% ipython --no-banner

In [1]: import numpy as np

In [2]: from numpy import linalg as LA

In [3]: np.set_printoptions(precision=1, suppress=True, linewidth=120, legacy="1.25")

In [4]: def rd(a):
   ...:     return np.round(a, 1) + 0
   ...: 

In [5]: other = np.array([[0, 1, 1, 1, 1, -2, 1],
   ...:     [1, -2, -1, 1, 2, -1, -1],
   ...:     [0, 2, 2, -1, -1, -1, -2],
   ...:     [2, 1, 0, 2, 0, 0, -1],
   ...:     [1, -1, -2, -1, -2, -2, 1],
   ...:     [2, -2, -1, 2, 2, 0, 0],
   ...:     [1, 1, 2, 0, 1, 2, 1]])

In [6]: A = other + other.T

In [7]: A
Out[7]: 
array([[ 0,  2,  1,  3,  2,  0,  2],
       [ 2, -4,  1,  2,  1, -3,  0],
       [ 1,  1,  4, -1, -3, -2,  0],
       [ 3,  2, -1,  4, -1,  2, -1],
       [ 2,  1, -3, -1, -4,  0,  2],
       [ 0, -3, -2,  2,  0,  0,  2],
       [ 2,  0,  0, -1,  2,  2,  2]])

In [8]: # symmetric

In [9]: def softmax(z):
   ...:     e = np.exp(z - z.max(axis=-1, keepdims=True))
   ...:     return e / e.sum(axis=-1, keepdims=True)
   ...: 

In [10]: rd(softmax(A).sum(axis=1))
Out[10]: array([1., 1., 1., 1., 1., 1., 1.])

In [11]: att = A @ A.T / np.sqrt(7)

In [12]: softmax(att).round(6).argmax(axis=1)
Out[12]: array([0, 1, 2, 3, 4, 5, 6])

In [13]: M = np.array([[1.9, -0.6, 0.3, 0.4],
    ...:     [-0.6, 1.5, -0.1, -0.1],
    ...:     [0.3, -0.1, 2.9, -0.2],
    ...:     [0.4, -0.1, -0.2, 2.7]])

In [14]: # symmetric, so the eigenvalues are real

In [15]: evals, vecs = LA.eigh(A)

In [16]: rd(LA.svd(A, compute_uv=False))
Out[16]: array([7. , 7. , 6. , 5.8, 4. , 3.2, 1.5])

In [17]: other = np.inv(M)
AttributeError: module 'numpy' has no attribute 'inv'


In [18]: other = LA.inv(M)

In [19]: rd(M @ other)
Out[19]: 
array([[1., 0., 0., 0.],
       [0., 1., 0., 0.],
       [0., 0., 1., 0.],
       [0., 0., 0., 1.]])

In [20]: rd(LA.det(M) * other)
Out[20]: 
array([[11.6,  4.5, -1.2, -1.6],
       [ 4.5, 14. ,  0. , -0.1],
       [-1.2,  0. ,  6.5,  0.7],
       [-1.6, -0.1,  0.7,  7.1]])

In [21]: rd(LA.cond(M))
Out[21]: 2.9
